>>> import numpy as np
>>> np.set_printoptions(suppress=True, linewidth=100)
>>> K = np.load("x.npy")
>>> K
array([[ 3., -3.,  0.],
       [-3.,  2., -3.],
       [ 0., -3.,  0.]])
>>> evals, V = np.linalg.eig(K)
>>> np.round(np.sort(np.linalg.eigvals(K.T)), 1)
array([-2.8,  1.6,  6.2])
>>> np.round(np.sort(np.linalg.eigvals(K @ K)), 1)
array([ 2.4,  7.8, 38.8])
>>> np.round(K @ V[:, 0] - evals[0] * V[:, 0], 1) + 0
array([0., 0., 0.])
>>> np.round(np.sort(np.linalg.eigvals(np.linalg.inv(K))), 1)
array([-0.4,  0.2,  0.6])
>>> A = np.load("m.npy")
>>> A
array([[ 1., -2.,  0.],
       [-2., -4., -2.],
       [ 0., -2.,  1.]])
>>> x0 = np.array([5, -3, 1])
>>> a = np.maximum(A @ x0, 0)
>>> np.maximum(A @ (3 * x0), 0)
array([33.,  0., 21.])
>>> a
array([11.,  0.,  7.])
>>> np.flatnonzero(a > 1e-9)
array([0, 2])
>>> np.round(np.tanh(A @ x0), 1)
array([1., 0., 1.])
>>> evals, V = np.linalg.eigh(A)
>>> np.round(V.T @ A @ V, 1) + 0
array([[-5.3,  0. ,  0. ],
       [ 0. ,  1. ,  0. ],
       [ 0. ,  0. ,  2.3]])
>>> np.round(np.linalg.eigvalsh(A @ A), 1)
array([ 1. ,  5.2, 27.8])
>>> np.round(evals.sum(), 1), np.trace(A)
(np.float64(-2.0), np.float64(-2.0))
>>> (evals > 1e-8).sum(), (evals < -1e-8).sum()
(np.int64(2), np.int64(1))
>>> w1 = np.array([[1, 1], [0, 1], [2, 0]])
>>> beta = np.array([4, 1])
>>> H = np.maximum(A @ w1 + beta, 0)
>>> np.round((H > 0).mean(axis=0), 1)
array([0.7, 0. ])
>>> cent = np.array([[6, 3, 7], [5, 9, 4]])
>>> H @ cent
array([[30., 15., 35.],
       [ 0.,  0.,  0.],
       [36., 18., 42.]])
>>> w1 @ cent
array([[11, 12, 11],
       [ 5,  9,  4],
       [12,  6, 14]])
>>> t = np.radians(90)
>>> R = np.eye(3)
>>> R[1, 1] = R[2, 2] = np.cos(t)
>>> R[1, 2], R[2, 1] = -np.sin(t), np.sin(t)
>>> R.round(1) + 0
array([[ 1.,  0.,  0.],
       [ 0.,  0., -1.],
       [ 0.,  1.,  0.]])
>>> B = A @ R.T
>>> np.round(np.linalg.det(R), 1), np.trace(R)
(np.float64(1.0), np.float64(1.0))
>>> np.abs(B - A).max(axis=0)
array([0., 6., 3.])
>>> np.allclose(np.linalg.norm(A, axis=1), np.linalg.norm(B, axis=1))
True
>>> B = A / np.sqrt((A ** 2).mean(axis=1, keepdims=True))
>>> np.linalg.matrix_rank(B) == np.linalg.matrix_rank(A)
np.True_
>>> np.linalg.matrix_rank(A - A.mean(axis=1, keepdims=True))
np.int64(2)
>>> np.round(np.linalg.norm(B, axis=1), 1)
array([1.7, 1.7, 1.7])
>>> data = np.vander(np.arange(4) - 1, 3, increasing=True)
>>> data
array([[ 1, -1,  1],
       [ 1,  0,  0],
       [ 1,  1,  1],
       [ 1,  2,  4]])
>>> B = np.c_[data[:, :2] @ np.array([[2, 0], [0, 2]]), np.array([1, 1, -2, 2])]
>>> B
array([[ 2, -2,  1],
       [ 2,  0,  1],
       [ 2,  2, -2],
       [ 2,  4,  2]])
>>> np.linalg.matrix_rank(np.c_[data, B])
np.int64(4)
>>> np.round(np.linalg.lstsq(data, B[:, 0])[0], 1) + 0
array([2., 0., 0.])
>>> np.round(np.linalg.norm(B - data @ np.linalg.lstsq(data, B)[0], axis=0), 1) + 0
array([0. , 0. , 2.2])
>>> np.round(np.linalg.norm(np.linalg.qr(data)[0].T @ B, axis=0) ** 2 / ((B ** 2).sum(axis=0) + 1e-12), 1)
array([1. , 1. , 0.5])
>>> arr = np.loadtxt("data.csv", delimiter=",")
>>> arr
array([[-1. ,  0.4,  0.1],
       [ 1. , -0.9, -0.1],
       [ 0.9, -0.9,  0.3],
       [ 1. , -1. ,  0.2],
       [-0.7, -1. ,  0.7],
       [ 0.6,  0.4, -0.2],
       [ 0.4, -0.9,  0.4],
       [ 1. , -1. ,  0.7],
       [ 0.9, -0.4, -0.1],
       [-0.9,  0.8, -0.2],
       [-0.3,  0.1,  0. ],
       [ 0.5, -0.9,  0.4],
       [-1. ,  0.7,  0.1],
       [ 1. , -1. ,  0.5],
       [ 0.1, -0.4,  0.1],
       [ 0.5,  0.8, -0.4]])
>>> cen = arr - arr.mean(axis=0)
>>> V = np.linalg.svd(cen)[2][:2]
>>> B = cen - cen @ V.T @ V
>>> np.round(B.std(axis=0), 1) + 0
array([0. , 0.1, 0.1])
>>> np.linalg.norm(B, axis=1).round(6).argmax()
np.int64(7)
>>> np.round(np.diag(V.T @ V), 1)
array([0.9, 0.8, 0.3])
